>>> import numpy as np
>>> np.set_printoptions(precision=3, suppress=True, linewidth=140, legacy="1.25")
>>> Y = np.array([[-3, 0, 0, 1], [-2, 0, -2, 0], [0, -1, -2, 0], [-2, -1, -1, -3]])
>>> E = np.triu(Y, 1)
>>> E
array([[ 0,  0,  0,  1],
       [ 0,  0, -2,  0],
       [ 0,  0,  0,  0],
       [ 0,  0,  0,  0]])
>>> np.linalg.matrix_rank(E - E[0, 0] * np.eye(4))
2
>>> np.sort(np.linalg.eigvals(E))
array([0., 0., 0., 0.])
>>> try:
...     np.linalg.inv(E)
... except np.linalg.LinAlgError as e:
...     print(repr(e))
... 
LinAlgError('Singular matrix')
>>> np.linalg.matrix_power(E - np.diag(np.diag(E)), 4)
array([[0, 0, 0, 0],
       [0, 0, 0, 0],
       [0, 0, 0, 0],
       [0, 0, 0, 0]])
>>> arr = np.array([[1, 2, -2, 2, 2, 0],
...     [-2, -2, 1, 1, 0, 0],
...     [-2, -2, -1, 2, 1, 2],
...     [2, 2, 1, -1, -2, -1],
...     [0, 2, 2, -1, 0, -2],
...     [2, -1, 2, 2, 2, 0]])
>>> arr
array([[ 1,  2, -2,  2,  2,  0],
       [-2, -2,  1,  1,  0,  0],
       [-2, -2, -1,  2,  1,  2],
       [ 2,  2,  1, -1, -2, -1],
       [ 0,  2,  2, -1,  0, -2],
       [ 2, -1,  2,  2,  2,  0]])
>>> np.linalg.matrix_rank(arr)
6
>>> arr.shape
(6, 6)
>>> np.linalg.svd(arr, compute_uv=False)
array([6.676, 4.688, 3.981, 2.405, 1.21 , 0.598])
>>> arr.sum(axis=0)
array([ 1,  1,  3,  5,  3, -1])
>>> round(float(np.linalg.norm(arr)), 3)
9.487
>>> arr.sum(axis=1)
array([ 5, -2,  0,  1,  1,  7])
>>> np.unravel_index(np.abs(arr).argmax(), arr.shape)
(0, 1)
>>> arr.mean(axis=0)
array([ 0.167,  0.167,  0.5  ,  0.833,  0.5  , -0.167])
>>> rng = np.random.default_rng(19)
>>> Y = arr + rng.integers(-2, 3, (6, 5)) @ rng.integers(-2, 3, (5, 6))
>>> Y
array([[ 2,  4, -4,  2,  5, -1],
       [-1,  1, -5,  4,  2, -5],
       [ 1, -8, -8,  7, -5, -1],
       [-1, 10,  3,  0, -4, -3],
       [-1,  2, -2,  3, -7, -5],
       [ 0,  0,  5,  0,  0,  3]])
>>> np.round(np.linalg.svd(Y - arr, compute_uv=False), 3) + 0
array([16.287, 10.996,  9.251,  1.547,  0.915,  0.   ])
>>> np.linalg.matrix_rank(Y - arr, tol=1e-8)
5
>>> def softmax(z):
...     e = np.exp(z - z.max(axis=-1, keepdims=True))
...     return e / e.sum(axis=-1, keepdims=True)
... 
>>> softmax(E[1] + -1)
array([0.319, 0.319, 0.043, 0.319])
>>> softmax(E[1])
array([0.319, 0.319, 0.043, 0.319])
>>> np.round(softmax(10 * E[1]), 3) + 0
array([0.333, 0.333, 0.   , 0.333])
>>> softmax(E).sum(axis=1)
array([1., 1., 1., 1.])
>>> scores = E @ E.T / np.sqrt(4)
>>> softmax(scores)
array([[0.355, 0.215, 0.215, 0.215],
       [0.096, 0.711, 0.096, 0.096],
       [0.25 , 0.25 , 0.25 , 0.25 ],
       [0.25 , 0.25 , 0.25 , 0.25 ]])
>>> K = np.array([[0.16, 0.68, -1.16, 0.67, -1.2, 1.56],
...     [0.46, 0.63, -4.36, 3.57, -0.7, 1.82],
...     [-0.25, 0.35, -5.3, 9.45, 0.35, 3.92],
...     [-0.52, 0.04, 3.12, -1.4, -0.36, 0.48],
...     [-0.26, -1.38, 0.16, 1.51, 2.78, -2.44],
...     [0.81, 0.18, -3.46, 0.07, -0.15, -0.78],
...     [0.36, -0.42, 0.24, -2.58, 0.6, -2.28],
...     [0.14, 0.27, -2.64, 3.04, -0.14, 1.3]])
>>> U, sv, Vh = np.linalg.svd(K)
>>> sv.round(3) + 0
array([14.267,  4.974,  4.612,  0.   ,  0.   ,  0.   ])
>>> np.argmax(sv[:-1] / (sv[1:] + 1e-6)) + 1
3
>>> Y = U[:, :3] @ np.diag(sv[:3]) @ Vh[:3]
>>> np.linalg.matrix_rank(K, rtol=0.05)
3
>>> Y
array([[ 0.16,  0.68, -1.16,  0.67, -1.2 ,  1.56],
       [ 0.46,  0.63, -4.36,  3.57, -0.7 ,  1.82],
       [-0.25,  0.35, -5.3 ,  9.45,  0.35,  3.92],
       [-0.52,  0.04,  3.12, -1.4 , -0.36,  0.48],
       [-0.26, -1.38,  0.16,  1.51,  2.78, -2.44],
       [ 0.81,  0.18, -3.46,  0.07, -0.15, -0.78],
       [ 0.36, -0.42,  0.24, -2.58,  0.6 , -2.28],
       [ 0.14,  0.27, -2.64,  3.04, -0.14,  1.3 ]])
>>> round(float(np.abs(K - Y).max()), 3)
0.0
>>> np.round(np.linalg.norm(K - Y, 2), 3), round(float(sv[3]), 3)
(0.0, 0.0)
>>> U, sv, Vh = np.linalg.svd(K)
>>> vecs = Vh[:(sv > 1e-8).sum()]
>>> x0 = K[5] + -3 * K[4] + rng.integers(2) * np.eye(6)[5]
>>> x0
array([ 1.59,  4.32, -3.94, -4.46, -8.49,  7.54])
>>> np.allclose(vecs.T @ vecs @ x0, x0)
False
>>> np.diag(vecs.T @ vecs)
array([0.066, 0.111, 0.92 , 0.848, 0.435, 0.62 ])
>>> cov = K.T @ K
>>> np.allclose(cov, cov.T)
True
>>> np.diag(cov)
array([  1.443,   3.17 ,  77.204, 122.639,  10.313,  34.793])
>>> np.round(np.linalg.eigvalsh(cov)[::-1], 3) + 0
array([203.548,  24.742,  21.271,   0.   ,   0.   ,   0.   ])
>>> np.round(np.linalg.svd(K, compute_uv=False) ** 2, 3) + 0
array([203.548,  24.742,  21.271,   0.   ,   0.   ,   0.   ])
>>> basis = np.array([[2.1, 0.5, -0.7, 0.7],
...     [0.5, 0.0, -0.1, -0.6],
...     [-2.0, -0.7, 0.9, 0.3]])
>>> data = np.array([[2, -2, 0],
...     [-2, 2, 2],
...     [-2, 2, -1],
...     [2, 2, -1],
...     [1, 0, 2],
...     [0, 1, 0],
...     [-1, -2, 1],
...     [-1, 2, 0],
...     [1, 2, -2],
...     [-2, -1, -1],
...     [-1, 1, 2],
...     [0, 0, 1],
...     [-2, 2, -2],
...     [-1, -1, 2],
...     [-1, -2, 1],
...     [2, -2, 0],
...     [-1, -1, -2],
...     [2, 0, -1],
...     [-1, 0, -1],
...     [1, 0, 0],
...     [2, -2, 1],
...     [1, 2, 2],
...     [1, 2, 1]]) @ basis + 0.1 * rng.normal(size=(23, 4))
>>> data
array([[ 3.071,  1.032, -1.318,  2.584],
       [-7.252, -2.521,  2.945, -2.123],
       [-1.171, -0.295,  0.42 , -3.046],
       [ 7.309,  1.692, -2.459, -0.119],
       [-1.745, -0.761,  1.207,  1.326],
       [ 0.266,  0.056, -0.103, -0.613],
       [-5.057, -1.081,  1.827,  0.753],
       [-1.178, -0.463,  0.61 , -1.845],
       [ 7.146,  1.855, -2.824, -1.005],
       [-2.639, -0.483,  0.528, -1.   ],
       [-5.493, -1.964,  2.625, -0.56 ],
       [-1.904, -0.713,  0.761,  0.381],
       [ 0.978,  0.491, -0.708, -3.086],
       [-6.666, -2.12 ,  2.632,  0.229],
       [-5.089, -1.099,  1.904,  1.072],
       [ 3.267,  0.902, -1.138,  2.668],
       [ 1.342,  0.725, -1.037, -0.769],
       [ 6.16 ,  1.681, -2.225,  1.16 ],
       [ 0.043,  0.147, -0.109, -1.174],
       [ 2.103,  0.342, -0.788,  0.804],
       [ 1.105,  0.444, -0.128,  2.954],
       [-0.93 , -0.998,  0.816,  0.093],
       [ 1.001, -0.209, -0.078, -0.139]])
>>> hat = data @ np.linalg.solve(data.T @ data, data.T)
>>> round(float(np.trace(hat)), 3)
4.0
>>> hat @ data[:, 0]
array([ 3.071, -7.252, -1.171,  7.309, -1.745,  0.266, -5.057, -1.178,  7.146, -2.639, -5.493, -1.904,  0.978, -6.666, -5.089,  3.267,
        1.342,  6.16 ,  0.043,  2.103,  1.105, -0.93 ,  1.001])
>>> cov = np.cov(data, rowvar=False)
>>> np.linalg.eigvalsh(cov)[::-1]
array([20.644,  2.601,  0.121,  0.014])
>>> np.median(data, axis=0)
array([ 0.043, -0.209, -0.078, -0.119])
>>> np.argsort(-data.std(axis=0).round(6), kind="stable")
array([0, 3, 2, 1])
>>> data.std(axis=0)
array([3.993, 1.168, 1.571, 1.609])
>>> cov.shape
(4, 4)
>>> np.argwhere(np.triu(np.abs(np.corrcoef(data.T)) > 0.8, 1))
array([[0, 1],
       [0, 2],
       [1, 2]])
>>> F = np.array([[1.0, -2.0, 0.0, 0.0, 0.0, 0.0, 0.0],
...     [-2.0, 3.0, -2.0, 0.0, 0.0, 0.0, 0.0],
...     [0.0, -2.0, 0.0, -2.0, 0.0, 0.0, 0.0],
...     [0.0, 0.0, -2.0, 5.0, -2.0, 0.0, 0.0],
...     [0.0, 0.0, 0.0, -2.0, 5.0, -2.0, 0.0],
...     [0.0, 0.0, 0.0, 0.0, -2.0, 3.0, -2.0],
...     [0.0, 0.0, 0.0, 0.0, 0.0, -2.0, 3.0]])
>>> F
array([[ 1., -2.,  0.,  0.,  0.,  0.,  0.],
       [-2.,  3., -2.,  0.,  0.,  0.,  0.],
       [ 0., -2.,  0., -2.,  0.,  0.,  0.],
       [ 0.,  0., -2.,  5., -2.,  0.,  0.],
       [ 0.,  0.,  0., -2.,  5., -2.,  0.],
       [ 0.,  0.,  0.,  0., -2.,  3., -2.],
       [ 0.,  0.,  0.,  0.,  0., -2.,  3.]])
>>> U, sv, Vh = np.linalg.svd(F, full_matrices=False)
>>> (sv > 1e-8).sum()
7
>>> np.round(Vh @ Vh.T, 3) + 0
array([[1., 0., 0., 0., 0., 0., 0.],
       [0., 1., 0., 0., 0., 0., 0.],
       [0., 0., 1., 0., 0., 0., 0.],
       [0., 0., 0., 1., 0., 0., 0.],
       [0., 0., 0., 0., 1., 0., 0.],
       [0., 0., 0., 0., 0., 1., 0.],
       [0., 0., 0., 0., 0., 0., 1.]])
>>> np.abs(Vh[0])
array([0.025, 0.084, 0.177, 0.608, 0.675, 0.34 , 0.141])
>>> np.allclose(U * sv @ Vh, F)
True
>>> idx = rng.permutation(7)
>>> idx
array([4, 1, 5, 2, 0, 3, 6])
>>> Y = F[idx][:, idx]
>>> np.trace(Y)
20.0
>>> np.allclose(Y, F)
False
>>> X = np.array([[-2, 0, 0, 0, 0],
...     [0, -2, 0, 0, 0],
...     [0, 0, 0, 0, 0],
...     [0, 0, 0, -1, 0],
...     [0, 0, 0, 0, 3]])
>>> # 5 groups of indices that never mix
>>> E[:, 3] @ E[:, 1]
0
>>> idx = rng.permutation(5)
>>> idx
array([2, 0, 4, 3, 1])
>>> Y = X[idx][:, idx]
>>> np.trace(Y)
-2
>>> round(float(np.linalg.det(Y)), 3), np.round(np.linalg.det(X[idx]), 3)
(0.0, 0.0)
>>> Y
array([[ 0,  0,  0,  0,  0],
       [ 0, -2,  0,  0,  0],
       [ 0,  0,  3,  0,  0],
       [ 0,  0,  0, -1,  0],
       [ 0,  0,  0,  0, -2]])
>>> u = np.array([3, 3, 3])
>>> np.correlate(Y[3], Y[1], "full")
array([0, 0, 0, 0, 0, 0, 2, 0, 0])
>>> np.convolve(Y[3], u)
array([ 0,  0,  0, -3, -3, -3,  0])
>>> np.polyval(u, Y[3])
array([3, 3, 3, 3, 3])
>>> hat = np.triu(np.array([[-3, -5, -4, -2, -3],
...     [5, -3, -5, -3, 5],
...     [-3, 2, -4, -5, 5],
...     [5, 5, -5, -2, -3],
...     [-1, 4, -1, 4, 0]]), 1) + np.eye(5)
>>> Y = hat @ X @ np.linalg.inv(hat)
>>> np.linalg.matrix_rank(Y)
4
>>> Y
array([[  -2.,    0.,   -8.,  -42., -101.],
       [   0.,   -2.,  -10.,  -53.,  -84.],
       [   0.,    0.,    0.,    5.,   30.],
       [   0.,    0.,    0.,   -1.,  -12.],
       [   0.,    0.,    0.,    0.,    3.]])
>>> M = np.loadtxt("layer7.csv", delimiter=",")
>>> M
array([[ 0.6  ,  0.9  , -0.2  ,  0.4  , -0.2  ,  1.   , -1.4  ,  1.3  ,  0.5  ,  0.3  , -0.3  ],
       [ 0.   , -2.3  ,  0.1  ,  0.1  ,  1.2  , -2.3  , -0.6  , -0.1  ,  0.9  ,  0.   , -0.7  ],
       [ 1.2  , -1.1  , -1.3  , -0.9  , -1.8  , -1.7  ,  0.5  ,  1.9  , -0.9  , -0.4  , -1.5  ],
       [-0.1  , -0.4  , -0.6  , -0.7  , -0.2  ,  0.8  , -0.3  ,  0.   , -0.2  ,  0.5  ,  1.2  ],
       [-0.8  ,  0.8  , -0.3  , -0.8  ,  0.7  , -0.8  , -1.2  , -0.1  ,  0.1  ,  0.2  ,  0.5  ],
       [-0.5  ,  0.6  , -1.5  ,  0.1  , -0.8  , -1.1  , -1.   , -0.4  , -0.9  , -1.4  ,  0.   ],
       [-0.8  ,  0.2  , -0.1  ,  0.7  , -0.6  , -0.6  ,  0.   ,  0.4  ,  0.2  ,  1.7  ,  0.5  ],
       [-0.2  ,  0.2  ,  1.6  , -0.3  , -0.7  ,  0.6  , -0.6  , -0.3  ,  0.9  , -0.2  ,  0.2  ],
       [ 0.7  , -1.8  ,  0.5  ,  1.5  , -1.1  , -0.3  ,  1.3  ,  0.9  ,  0.1  ,  1.2  , -1.1  ],
       [ 1.2  , -1.3  , -0.2  , -0.8  ,  1.6  ,  0.2  ,  1.6  ,  0.4  , -1.2  , -0.3  ,  0.   ],
       [ 2.1  ,  0.1  , -1.7  ,  0.4  , -0.3  , -1.3  ,  2.   ,  0.8  ,  0.3  ,  0.3  ,  0.9  ],
       [ 1.   ,  2.   ,  0.5  , -0.8  , -1.   , -1.4  , -0.6  ,  0.1  , -0.7  , -0.3  , -0.1  ],
       [ 0.946,  1.734,  0.349, -0.574, -0.884, -1.04 , -0.545,  0.269, -0.646, -0.407,  0.263]])
>>> Y = np.array([[0, -3],
...     [-3, -1],
...     [-3, -3],
...     [2, -2],
...     [3, -2],
...     [0, 2],
...     [0, -2],
...     [-1, 1],
...     [0, 0],
...     [3, 2],
...     [0, -1]])
>>> np.linalg.matrix_rank(M @ Y)
2
>>> np.vstack([M, Y.T]).shape
(15, 11)
>>> np.linalg.matrix_rank(np.vstack([M, Y.T]))
11
>>> np.einsum("ij->j", M)
array([ 5.346, -0.366, -2.851, -1.674, -4.084, -7.94 , -0.845,  5.169, -1.546,  1.193, -0.137])
>>> hat = M @ np.linalg.solve(M.T @ M, M.T)
>>> np.allclose(hat @ hat, hat)
True
>>> Y = np.c_[M[:, :4] @ np.array([[-1, -1, -3, 2], [1, 0, 2, 1], [-3, 0, 1, -1], [2, -2, -1, -1]]), np.array([1, 1, 2, 2, 0, 1, 3, 1, 0, 0, 3, 1, 2])]
>>> Y
array([[ 1.7  , -1.4  , -0.6  ,  1.9  ,  1.   ],
       [-2.4  , -0.2  , -4.6  , -2.5  ,  1.   ],
       [-0.2  ,  0.6  , -6.2  ,  3.5  ,  2.   ],
       [ 0.1  ,  1.5  , -0.4  ,  0.7  ,  2.   ],
       [ 0.9  ,  2.4  ,  4.5  ,  0.3  ,  0.   ],
       [ 5.8  ,  0.3  ,  1.1  ,  1.   ,  1.   ],
       [ 2.7  , -0.6  ,  2.   , -2.   ,  3.   ],
       [-5.   ,  0.8  ,  2.9  , -1.5  ,  1.   ],
       [-1.   , -3.7  , -6.7  , -2.4  ,  0.   ],
       [-3.5  ,  0.4  , -5.6  ,  2.1  ,  0.   ],
       [ 3.9  , -2.9  , -8.2  ,  5.6  ,  3.   ],
       [-2.1  ,  0.6  ,  2.3  ,  4.3  ,  1.   ],
       [-1.407,  0.202,  1.553,  3.851,  2.   ]])
>>> np.round(np.linalg.norm(Y - M @ np.linalg.lstsq(M, Y)[0], axis=0), 3) + 0
array([0.  , 0.  , 0.  , 0.  , 1.29])
>>> np.linalg.matrix_rank(np.c_[M, Y])
12
>>> np.round(np.linalg.lstsq(M, Y[:, 0])[0], 3) + 0
array([-1.,  1., -3.,  2.,  0.,  0.,  0.,  0.,  0.,  0.,  0.])
